$ python3 -q
>>> import numpy as np
>>> import numpy.linalg as la
>>> np.set_printoptions(precision=2, suppress=True, linewidth=100, floatmode="fixed")
>>> rd = lambda a: np.round(a, 2) + 0
>>> E = np.loadtxt("block13.csv", delimiter=",")
>>> E
array([[-0.80, -0.30, -0.50,  0.90, -2.90,  0.50, -0.30, -0.30,  0.00],
       [-0.60, -0.40,  1.80,  0.50,  1.00,  1.00, -1.10,  1.00,  0.40],
       [-0.20, -1.60,  2.30, -0.40, -0.50,  0.90,  0.50, -0.10, -1.30],
       [-1.50,  0.40,  0.50, -0.70,  0.80,  0.80,  0.40,  0.70,  0.50],
       [-2.10, -0.10, -0.30, -0.40, -0.30,  0.70, -0.10,  0.00,  1.60],
       [-0.90, -0.80,  0.60,  0.70, -0.70,  1.60,  1.00, -0.90,  1.00],
       [-1.20,  0.20,  1.30,  1.10, -0.40, -1.10, -0.80,  1.70, -1.10],
       [-0.70, -0.10, -0.70, -1.30,  1.40, -2.20,  2.10,  0.00, -0.10],
       [ 0.90, -0.90,  0.30, -1.10, -0.10,  0.00,  0.10,  1.80, -0.90],
       [ 0.60,  1.20,  0.20, -1.00,  1.00,  2.00, -1.80,  1.10, -0.50],
       [-1.30,  0.50, -0.70,  0.50, -1.10,  0.40, -0.50,  0.10,  1.10],
       [ 0.90,  1.90,  0.00,  0.70, -0.80, -0.60, -1.60, -0.20, -1.50],
       [-2.00, -1.40, -0.20,  0.50, -0.40,  0.00,  0.50,  0.80, -1.60],
       [ 0.70, -0.60,  1.80,  1.90,  0.70,  1.10, -2.10, -0.80, -1.70],
       [ 0.80,  0.50, -0.10, -0.10, -0.30, -1.50,  0.60,  0.80,  0.50]])
>>> B = np.c_[E[:, :4] @ np.array([[6, 1, 0, 9], [-9, 4, 0, 5], [-5, -5, -7, -5], [-2, -6, -3, -7]]), np.array([3, -4, 1, 3, 0, 2, 0, -1, 0, -1, -3, -1, -5, -4, 0])]
>>> rd(B)
array([[ -1.40,  -4.90,   0.80, -12.50,   3.00],
       [-10.00, -14.20, -14.10, -19.90,  -4.00],
       [  2.50, -15.70, -14.90, -18.50,   1.00],
       [-13.70,   1.80,  -1.40,  -9.10,   3.00],
       [ -9.40,   1.40,   3.30, -15.10,   0.00],
       [ -2.60, -11.30,  -6.30, -20.00,   2.00],
       [-17.70, -13.50, -12.40, -24.00,   0.00],
       [  2.80,  10.20,   8.80,   5.80,  -1.00],
       [ 14.20,   2.40,   1.20,   9.80,   0.00],
       [ -6.20,  10.40,   1.60,  17.40,  -1.00],
       [ -9.80,   1.20,   3.40,  -9.20,  -3.00],
       [-13.10,   4.30,  -2.10,  12.70,  -1.00],
       [  0.60,  -9.60,  -0.10, -27.50,  -5.00],
       [ -3.20, -22.10, -18.30, -19.00,  -4.00],
       [  1.00,   3.90,   1.00,  10.90,   0.00]])
>>> la.matrix_rank(B)
np.int64(5)
>>> rd(la.norm(la.qr(E)[0].T @ B, axis=0) ** 2 / ((B ** 2).sum(axis=0) + 1e-12))
array([1.00, 1.00, 1.00, 1.00, 0.63])
>>> la.matrix_rank(np.c_[E, B])
np.int64(10)
>>> x = np.array([0, 0, 0, 0, 2, 2, 2, 0, 1])
>>> y = E @ x
>>> beta, lr = np.zeros(9), 1 / la.norm(E, 2) ** 2
>>> for i in range(8):
...     beta -= lr * E.T @ (E @ beta - y)
...     if i % 2 == 0: print(i, round(la.norm(E @ beta - y), 2))
... 
0 6.68
2 2.57
4 1.84
6 1.66
>>> rd(la.cond(E))
np.float64(6.38)
>>> rd(E - E[0])
array([[ 0.00,  0.00,  0.00,  0.00,  0.00,  0.00,  0.00,  0.00,  0.00],
       [ 0.20, -0.10,  2.30, -0.40,  3.90,  0.50, -0.80,  1.30,  0.40],
       [ 0.60, -1.30,  2.80, -1.30,  2.40,  0.40,  0.80,  0.20, -1.30],
       [-0.70,  0.70,  1.00, -1.60,  3.70,  0.30,  0.70,  1.00,  0.50],
       [-1.30,  0.20,  0.20, -1.30,  2.60,  0.20,  0.20,  0.30,  1.60],
       [-0.10, -0.50,  1.10, -0.20,  2.20,  1.10,  1.30, -0.60,  1.00],
       [-0.40,  0.50,  1.80,  0.20,  2.50, -1.60, -0.50,  2.00, -1.10],
       [ 0.10,  0.20, -0.20, -2.20,  4.30, -2.70,  2.40,  0.30, -0.10],
       [ 1.70, -0.60,  0.80, -2.00,  2.80, -0.50,  0.40,  2.10, -0.90],
       [ 1.40,  1.50,  0.70, -1.90,  3.90,  1.50, -1.50,  1.40, -0.50],
       [-0.50,  0.80, -0.20, -0.40,  1.80, -0.10, -0.20,  0.40,  1.10],
       [ 1.70,  2.20,  0.50, -0.20,  2.10, -1.10, -1.30,  0.10, -1.50],
       [-1.20, -1.10,  0.30, -0.40,  2.50, -0.50,  0.80,  1.10, -1.60],
       [ 1.50, -0.30,  2.30,  1.00,  3.60,  0.60, -1.80, -0.50, -1.70],
       [ 1.60,  0.80,  0.40, -1.00,  2.60, -2.00,  0.90,  1.10,  0.50]])
>>> np.count_nonzero(E)
np.int64(129)
>>> rd(E.sum(axis=1))
array([-3.70,  3.60, -0.40,  1.90, -1.00,  1.60, -0.30, -1.60,  0.10,  2.80, -1.00, -1.20, -3.80,
        1.00,  1.20])
>>> la.matrix_rank(E)
np.int64(9)
>>> x = np.array([2, -1, -2, 0, 0, -2, 2, 2, -2])
>>> y = E @ x
>>> rd(la.lstsq(E, y)[0])
array([ 2.00, -1.00, -2.00,  0.00,  0.00, -2.00,  2.00,  2.00, -2.00])
>>> rd(la.solve(E.T @ E, E.T @ y))
array([ 2.00, -1.00, -2.00,  0.00,  0.00, -2.00,  2.00,  2.00, -2.00])
>>> rng = np.random.default_rng(68)
>>> y = y + 0.02 * rng.normal(size=15)
>>> rd(y)
array([-2.46, -7.38, -1.79, -4.80, -8.27, -7.18,  1.00,  8.91,  7.67, -4.78, -5.49,  0.46,  3.63,
       -6.19,  6.11])
>>> beta, *_ = la.lstsq(E, y)
>>> rd(E.T @ (y - E @ beta))
array([0.00, 0.00, 0.00, 0.00, 0.00, 0.00, 0.00, 0.00, 0.00])
>>> rd(beta)
array([ 1.99, -1.01, -2.00,  0.00,  0.00, -2.00,  2.00,  2.00, -2.00])
>>> rd(la.norm(y - E @ beta))
np.float64(0.06)
>>> B = E / np.sqrt((E ** 2).mean(axis=1, keepdims=True))
>>> rd(la.norm(B, axis=1))
array([3.00, 3.00, 3.00, 3.00, 3.00, 3.00, 3.00, 3.00, 3.00, 3.00, 3.00, 3.00, 3.00, 3.00, 3.00])
>>> la.matrix_rank(B) == la.matrix_rank(E)
np.True_
>>> A = np.load("sample2.npy")
>>> A
array([[ 2.00, -3.00,  1.00, -5.00, -7.00,  9.00,  1.00,  0.00,  2.00,  1.00,  2.00,  0.00,  1.00],
       [-7.00,  4.00, -8.00, -5.00,  1.00, -1.00,  0.00,  2.00,  0.00,  1.00,  1.00,  1.00,  0.00],
       [ 2.00, -1.00,  3.00, -4.00,  1.00, -7.00,  0.00,  1.00,  1.00,  1.00,  1.00,  0.00,  1.00],
       [-2.00,  3.00,  8.00, -5.00,  7.00,  2.00,  1.00,  0.00,  1.00,  0.00,  0.00,  1.00,  1.00],
       [-5.00, -3.00, -4.00, -6.00, -4.00, -7.00,  0.00,  0.00,  2.00,  2.00,  0.00,  2.00,  0.00],
       [-4.00, -2.00, -4.00,  8.00, -6.00, -9.00,  0.00,  0.00,  1.00,  0.00,  1.00,  0.00,  0.00],
       [ 0.00,  0.00,  0.00,  0.00,  0.00,  0.00,  2.00,  0.00,  3.00, -1.00, -1.00,  3.00, -2.00],
       [ 0.00,  0.00,  0.00,  0.00,  0.00,  0.00, -2.00, -1.00, -1.00,  1.00,  3.00,  2.00, -1.00],
       [ 0.00,  0.00,  0.00,  0.00,  0.00,  0.00, -1.00,  3.00, -2.00,  2.00, -2.00,  2.00, -3.00],
       [ 0.00,  0.00,  0.00,  0.00,  0.00,  0.00, -2.00, -2.00, -1.00,  0.00,  1.00,  2.00,  3.00],
       [ 0.00,  0.00,  0.00,  0.00,  0.00,  0.00,  0.00,  0.00,  3.00, -2.00, -3.00, -1.00,  2.00],
       [ 0.00,  0.00,  0.00,  0.00,  0.00,  0.00,  3.00,  3.00,  1.00, -2.00, -3.00, -3.00, -1.00],
       [ 0.00,  0.00,  0.00,  0.00,  0.00,  0.00,  1.00, -1.00,  1.00, -1.00,  2.00,  1.00, -2.00]])
>>> B = A[0, 0] * A[1:] - np.outer(A[1:, 0], A[0])
>>> B
array([[  0.00, -13.00,  -9.00, -45.00, -47.00,  61.00,   7.00,   4.00,  14.00,   9.00,  16.00,
          2.00,   7.00],
       [  0.00,   4.00,   4.00,   2.00,  16.00, -32.00,  -2.00,   2.00,  -2.00,   0.00,  -2.00,
          0.00,   0.00],
       [  0.00,   0.00,  18.00, -20.00,   0.00,  22.00,   4.00,   0.00,   6.00,   2.00,   4.00,
          2.00,   4.00],
       [  0.00, -21.00,  -3.00, -37.00, -43.00,  31.00,   5.00,   0.00,  14.00,   9.00,  10.00,
          4.00,   5.00],
       [  0.00, -16.00,  -4.00,  -4.00, -40.00,  18.00,   4.00,   0.00,  10.00,   4.00,  10.00,
          0.00,   4.00],
       [  0.00,   0.00,   0.00,   0.00,   0.00,   0.00,   4.00,   0.00,   6.00,  -2.00,  -2.00,
          6.00,  -4.00],
       [  0.00,   0.00,   0.00,   0.00,   0.00,   0.00,  -4.00,  -2.00,  -2.00,   2.00,   6.00,
          4.00,  -2.00],
       [  0.00,   0.00,   0.00,   0.00,   0.00,   0.00,  -2.00,   6.00,  -4.00,   4.00,  -4.00,
          4.00,  -6.00],
       [  0.00,   0.00,   0.00,   0.00,   0.00,   0.00,  -4.00,  -4.00,  -2.00,   0.00,   2.00,
          4.00,   6.00],
       [  0.00,   0.00,   0.00,   0.00,   0.00,   0.00,   0.00,   0.00,   6.00,  -4.00,  -6.00,
         -2.00,   4.00],
       [  0.00,   0.00,   0.00,   0.00,   0.00,   0.00,   6.00,   6.00,   2.00,  -4.00,  -6.00,
         -6.00,  -2.00],
       [  0.00,   0.00,   0.00,   0.00,   0.00,   0.00,   2.00,  -2.00,   2.00,  -2.00,   4.00,
          2.00,  -4.00]])
>>> A[:, 0] / A[0, 0]
array([ 1.00, -3.50,  1.00, -1.00, -2.50, -2.00,  0.00,  0.00,  0.00,  0.00,  0.00,  0.00,  0.00])
>>> W0 = np.loadtxt("w.csv", delimiter=",")
>>> W0
array([[-10.95,   5.06,  -6.13,   2.99,   3.05,   4.07,  -4.91,   0.06, -11.06,   6.98,  -3.00,
          6.01,   7.92,   3.11,   0.97],
       [  5.06,  -3.00,  -0.07,  -2.98,  -3.03,  -1.96,  -1.03,   4.03,   5.08,  -2.99,   2.99,
         -4.00,  -6.07,   3.00,  -1.03],
       [ -2.07,  -9.04,   8.01,  -4.08,   4.93,   2.96,   0.01,   6.91,  -8.05,  -0.03,  11.94,
         -0.99,   1.97,   0.06,  -5.09],
       [  7.04,  -4.06,   2.01,  -6.98,  -4.00,  -6.90,   3.07,   2.03,  10.01,  -8.15,   2.92,
         -5.98, -10.96,   8.01,   1.97],
       [ -2.95,   3.92,   0.99,  -2.04,   1.00,  -6.07,   7.04,  -8.92,   3.01,  -3.96,  -5.97,
          2.03,  -0.90,   5.07,   7.00],
       [ -5.04,   0.97,   0.98,   4.02,   4.02,   5.00,  -1.08,  -0.99,  -8.04,   4.91,   0.10,
          3.98,   7.96,  -6.06,  -2.00],
       [ -1.95,   3.07,   7.97,   2.04,   4.95,  -2.99,  11.96, -13.99,   0.98,  -3.04,  -6.07,
          4.04,   5.01,  -6.99,   5.02],
       [  1.90,  -8.01,  10.96,  -1.04,   5.07,   3.03,   3.99,   1.91,  -3.93,  -0.99,   8.98,
         -0.97,   2.95,  -8.04,  -4.99],
       [  1.98,  -3.98,  -1.96,  -1.86,  -1.95,   1.98,  -5.99,   8.95,  -1.04,   0.99,   6.12,
         -3.11,  -3.01,   2.93,  -4.00]])
>>> U, sv, Vh = la.svd(W0)
>>> rd(sv)
array([38.74, 35.34, 28.03, 13.34,  0.25,  0.21,  0.18,  0.13,  0.05])
>>> B = U[:, :4] @ np.diag(sv[:4]) @ Vh[:4]
>>> la.matrix_rank(B)
np.int64(4)
>>> rd(la.norm(W0 - B, 2)), rd(sv[4])
(np.float64(0.25), np.float64(0.25))
>>> x = np.array([-1, -2, 2, 1, -1, -2, 0, 2, 2, 1, 1, -2, -1, -2, -2])
>>> rd(W0 @ x)
array([-65.75,  33.12,  40.94,  37.73, -42.86, -17.79, -29.46,  52.87,  32.49])
>>> rd(W0 @ (2 * x))
array([-131.50,   66.24,   81.88,   75.46,  -85.72,  -35.58,  -58.92,  105.74,   64.98])
>>> (W0 @ x).argmax()
np.int64(7)
>>> la.matrix_rank(W0, rtol=0.1)
np.int64(4)
>>> [round(float(x), 2) for x in la.svd(W0, compute_uv=False)[:3]]
[38.74, 35.34, 28.03]
>>> rd(la.norm(W0, 2) / la.norm(W0))
np.float64(0.64)
>>> la.cond(W0) > 100
np.True_
>>> r0 = np.array([-1, -1, 1, -1, -1])
>>> g = np.array([8, -2, 3, 7, -6, 1, 9, -5, -1, 4, -4, 5, -3])
>>> feats = np.outer(r0, g)
>>> feats
array([[-8,  2, -3, -7,  6, -1, -9,  5,  1, -4,  4, -5,  3],
       [-8,  2, -3, -7,  6, -1, -9,  5,  1, -4,  4, -5,  3],
       [ 8, -2,  3,  7, -6,  1,  9, -5, -1,  4, -4,  5, -3],
       [-8,  2, -3, -7,  6, -1, -9,  5,  1, -4,  4, -5,  3],
       [-8,  2, -3, -7,  6, -1, -9,  5,  1, -4,  4, -5,  3]])
>>> T = np.stack([feats, 4 * feats, feats[::-1]])
>>> la.matrix_rank(T.reshape(3, -1))
np.int64(1)
>>> la.matrix_rank(T)
array([1, 1, 1])
>>> (T @ feats.T).shape
(3, 5, 5)
>>> m1 = np.load("run14.npy")
>>> m1
array([[ -0.61,  -2.05,   2.66,  -2.60,   2.41,  -0.68,   2.00,  -3.34],
       [  0.44,   0.97,  -1.27,   1.28,  -1.52,   0.31,  -1.05,   1.82],
       [ -2.37,  -7.29,   9.84, -10.07,   9.82,  -2.40,   7.54, -12.20],
       [  0.99,   2.60,  -3.67,   3.57,  -3.67,   1.12,  -2.58,   4.54],
       [ -1.42,  -3.92,   4.94,  -4.97,   5.10,  -1.18,   3.78,  -6.17],
       [  1.90,   5.65,  -7.58,   7.60,  -7.73,   1.95,  -5.91,   9.56],
       [  0.14,   0.30,  -0.52,   0.28,  -0.25,   0.02,  -0.21,   0.39],
       [ -1.07,  -3.12,   4.18,  -3.98,   4.13,  -1.20,   3.28,  -5.26],
       [ -1.20,  -3.36,   4.05,  -4.35,   4.23,  -1.14,   3.11,  -5.26],
       [  0.98,   3.01,  -4.03,   3.85,  -3.93,   0.70,  -3.06,   4.99],
       [  0.21,   0.75,  -1.39,   1.16,  -1.09,   0.35,  -0.83,   1.35],
       [ -0.11,  -0.46,   0.68,  -0.73,   0.88,  -0.05,   0.48,  -0.83],
       [  1.08,   3.14,  -4.17,   4.05,  -3.95,   1.05,  -3.03,   4.92],
       [  0.20,   0.39,  -0.33,   0.46,  -0.46,   0.19,  -0.35,   0.57],
       [ -1.75,  -5.05,   6.80,  -6.69,   6.71,  -1.74,   4.91,  -8.41]])
>>> U, sv, Vh = la.svd(m1)
>>> np.argmax(sv[:-1] / (sv[1:] + 1e-6)) + 1
np.int64(1)
>>> B = U[:, :1] @ np.diag(sv[:1]) @ Vh[:1]
>>> la.matrix_rank(B)
np.int64(1)
>>> rd(la.norm(m1 - B, 2)), rd(sv[1])
(np.float64(0.53), np.float64(0.53))
>>> x = np.array([3, -3, 0, -3, -1, -2, 2, 2, 2, 3, -1, -1, -1])
>>> y = A @ x
>>> y
array([ 25.00, -12.00,  39.00,  -9.00,  38.00,  -5.00,   7.00,  -9.00,   9.00, -16.00,   2.00,
        15.00,  -2.00])
>>> rd(la.solve(A, y))
array([ 3.00, -3.00,  0.00, -3.00, -1.00, -2.00,  2.00,  2.00,  2.00,  3.00, -1.00, -1.00, -1.00])
>>> rd(la.solve(A, y + A[:, 1]))
array([ 3.00, -2.00,  0.00, -3.00, -1.00, -2.00,  2.00,  2.00,  2.00,  3.00, -1.00, -1.00, -1.00])
>>> rd(la.solve(A, A[:, 11]))
array([0.00, 0.00, 0.00, 0.00, 0.00, 0.00, 0.00, 0.00, 0.00, 0.00, 0.00, 1.00, 0.00])
>>> rd(la.solve(A.T, A[3]))
array([0.00, 0.00, 0.00, 1.00, 0.00, 0.00, 0.00, 0.00, 0.00, 0.00, 0.00, 0.00, 0.00])
>>> r0, g = m1[12], m1[1]
>>> rd(r0 @ r0)
np.float64(94.91)
>>> pr = (r0 @ g) / (r0 @ r0) * r0
>>> la.matrix_rank(np.outer(r0, g))
np.int64(1)
>>> rd((g - pr) @ r0)
np.float64(0.0)
>>> J = np.load("test18.npy")
>>> J
array([[ 2, -1,  2, -1,  0,  0, -2,  0,  0,  0,  2, -2],
       [-2,  2, -1,  2, -1,  0,  0, -2,  0,  0,  0,  2],
       [ 2, -2,  2, -1,  2, -1,  0,  0, -2,  0,  0,  0],
       [ 0,  2, -2,  2, -1,  2, -1,  0,  0, -2,  0,  0],
       [ 0,  0,  2, -2,  2, -1,  2, -1,  0,  0, -2,  0],
       [ 0,  0,  0,  2, -2,  2, -1,  2, -1,  0,  0, -2],
       [-2,  0,  0,  0,  2, -2,  2, -1,  2, -1,  0,  0],
       [ 0, -2,  0,  0,  0,  2, -2,  2, -1,  2, -1,  0],
       [ 0,  0, -2,  0,  0,  0,  2, -2,  2, -1,  2, -1],
       [-1,  0,  0, -2,  0,  0,  0,  2, -2,  2, -1,  2],
       [ 2, -1,  0,  0, -2,  0,  0,  0,  2, -2,  2, -1],
       [-1,  2, -1,  0,  0, -2,  0,  0,  0,  2, -2,  2]])
>>> U, sv, Vh = la.svd(feats)
>>> np.argmax(sv[:-1] / (sv[1:] + 1e-6)) + 1
np.int64(1)
>>> B = U[:, :1] @ np.diag(sv[:1]) @ Vh[:1]
>>> rd(la.norm(feats - B, 2)), rd(sv[1])
(np.float64(0.0), np.float64(0.0))
>>> la.matrix_rank(B)
np.int64(1)
